% ipython --no-banner

In [1]: import numpy as np

In [2]: np.set_printoptions(precision=2, suppress=True, linewidth=140, sign=" ")

In [3]: mat = np.array([[0, -1, 1, 1, 3],
   ...:     [-3, -2, 3, 2, 0],
   ...:     [-2, 2, -3, -2, 0],
   ...:     [2, 0, 0, -1, -3],
   ...:     [-2, -3, 2, 3, -2]])

In [4]: q, R = np.linalg.qr(mat)

In [5]: np.round(np.trace(q @ q.T), 2)
Out[5]: np.float64(5.0)

In [6]: np.allclose(R.T @ R, mat.T @ mat)
Out[6]: True

In [7]: np.round(q.T @ q, 2) + 0
Out[7]: 
array([[ 1.,  0.,  0.,  0.,  0.],
       [ 0.,  1.,  0.,  0.,  0.],
       [ 0.,  0.,  1.,  0.,  0.],
       [ 0.,  0.,  0.,  1.,  0.],
       [ 0.,  0.,  0.,  0.,  1.]])

In [8]: u = np.array([-2, -3, -3, 0, 1])

In [9]: Y = mat + np.outer(u, np.eye(5)[4])

In [10]: np.round(np.linalg.det(Y) / np.linalg.det(mat), 2), round(float(1 + np.linalg.solve(mat, u)[4]), 2)
Out[10]: (np.float64(0.18), 0.18)

In [11]: np.linalg.matrix_rank(np.linalg.inv(Y) - np.linalg.inv(mat), tol=1e-8)
Out[11]: np.int64(1)

In [12]: X = np.loadtxt("data.csv", delimiter=",")

In [13]: X
Out[13]: 
array([[ 0.,  3.,  0.],
       [ 1.,  0.,  0.],
       [ 0.,  0., -2.]])

In [14]: # 2 blocks once reordered

In [15]: x0 = np.array([1, 3, 2])

In [16]: target = X @ x0

In [17]: target
Out[17]: array([ 9.,  1., -4.])

In [18]: np.linalg.solve(X, X[:, 2])
Out[18]: array([ 0.,  0.,  1.])

In [19]: np.linalg.solve(X, target)
Out[19]: array([ 1.,  3.,  2.])

In [20]: np.linalg.solve(X, 5 * target)
Out[20]: array([  5.,  15.,  10.])

In [21]: np.linalg.solve(X.T, X[2])
Out[21]: array([ 0.,  0.,  1.])

In [22]: q, R = np.linalg.qr(X)

In [23]: q @ R
Out[23]: 
array([[ 0.,  3.,  0.],
       [ 1.,  0.,  0.],
       [ 0.,  0., -2.]])

In [24]: q.shape, R.shape
Out[24]: ((3, 3), (3, 3))

In [25]: np.allclose(R.T @ R, X.T @ X)
Out[25]: True

In [26]: np.abs(np.diag(R))
Out[26]: array([ 1.,  3.,  2.])

In [27]: R
Out[27]: 
array([[-1.,  0.,  0.],
       [ 0., -3.,  0.],
       [ 0.,  0., -2.]])

In [28]: np.trace(q @ q.T)
Out[28]: np.float64(3.0)

In [29]: round(float(np.linalg.eigvals(X).sum().real), 2)
Out[29]: -2.0

In [30]: np.round(np.linalg.det(X.T), 2)
Out[30]: np.float64(6.0)

In [31]: round(np.linalg.det(2 * X), 2), np.round(np.linalg.det(X), 2)
Out[31]: (np.float64(48.0), np.float64(6.0))

In [32]: np.einsum("ii->", X)
Out[32]: np.float64(-2.0)

In [33]: np.einsum("ij,ji->", X, X)
Out[33]: np.float64(10.0)

In [34]: rng = np.random.default_rng(524)

In [35]: labels = rng.permutation(5)

In [36]: labels
Out[36]: array([ 3,  0,  2,  4,  1])

In [37]: Y = mat[labels][:, labels]

In [38]: np.sort(np.abs(np.linalg.eigvals(Y)))
Out[38]: array([ 0.84,  1.77,  2.55,  4.75,  4.75])

In [39]: np.diag(Y)
Out[39]: array([-1,  0, -3, -2, -2])

In [40]: np.allclose(Y, mat)
Out[40]: False

In [41]: Y
Out[41]: 
array([[-1,  2,  0, -3,  0],
       [ 1,  0,  1,  3, -1],
       [-2, -2, -3,  0,  2],
       [ 3, -2,  2, -2, -3],
       [ 2, -3,  3,  0, -2]])

In [42]: Uu, sigma, Vh = np.linalg.svd(X, full_matrices=False)

In [43]: (sigma > 1e-8).sum()
Out[43]: np.int64(3)

In [44]: Vh @ Vh.T
Out[44]: 
array([[ 1.,  0.,  0.],
       [ 0.,  1.,  0.],
       [ 0.,  0.,  1.]])

In [45]: np.allclose(Uu * sigma @ Vh, X)
Out[45]: True

In [46]: sigma
Out[46]: array([ 3.,  2.,  1.])

In [47]: K = np.load("dump.npy")

In [48]: K
Out[48]: 
array([[ -8.59, -15.33, -21.76,  -7.56, -21.56, -22.56,  13.33],
       [-13.18,  -9.7 , -10.2 ,  -7.5 , -18.56,  18.25,   5.23],
       [ -9.06, -12.19, -16.02, -13.53, -27.69,  19.94,  18.23],
       [-18.68,   6.24, -20.84,   3.54, -11.4 ,  -6.18,  15.66],
       [-46.39,   8.49, -11.77,  12.88,  -4.93,  17.78,   2.93],
       [ -3.37, -13.16,  28.8 , -26.08,  31.45,  10.71,  -1.78],
       [-11.07,  -1.32,  -2.32, -46.5 ,  13.28,  24.47,  25.44],
       [  1.08,  -7.77, -33.07,  -0.22, -31.61,  10.35,   9.3 ],
       [ 12.67,  -1.9 ,   1.62, -19.82,   7.51,  -9.59,   7.52],
       [ 12.28,   8.3 ,  -4.06,   0.82,  -4.78,  -5.1 ,   9.63],
       [ -0.72,  -6.57,   0.42,  -6.89,   2.36, -16.99,  14.06],
       [-36.09,  -9.65,  10.23, -26.65,  -0.53,   3.09,  13.27]])

In [49]: np.round(np.linalg.norm(K[10], 1), 2), np.round(np.linalg.norm(K[10], np.inf), 2)
Out[49]: (np.float64(48.01), np.float64(16.99))

In [50]: np.linalg.norm(K, axis=1).argmax()
Out[50]: np.int64(6)

In [51]: np.round(K[10] @ K[9], 2)
Out[51]: np.float64(140.04)

In [52]: round(float(np.linalg.norm(K, 2)), 2)
Out[52]: 92.79

In [53]: np.round(np.linalg.norm(K, "nuc"), 2)
Out[53]: np.float64(333.75)

In [54]: round(float(np.linalg.norm(K[10] - K[9])), 2)
Out[54]: 26.11

In [55]: q, vecs = np.linalg.qr(K[:, :5])[0], np.linalg.qr(K[:, 5:])[0]

In [56]: sigma = np.linalg.svd(q.T @ vecs, compute_uv=False)

In [57]: sigma
Out[57]: array([ 0.96,  0.39])
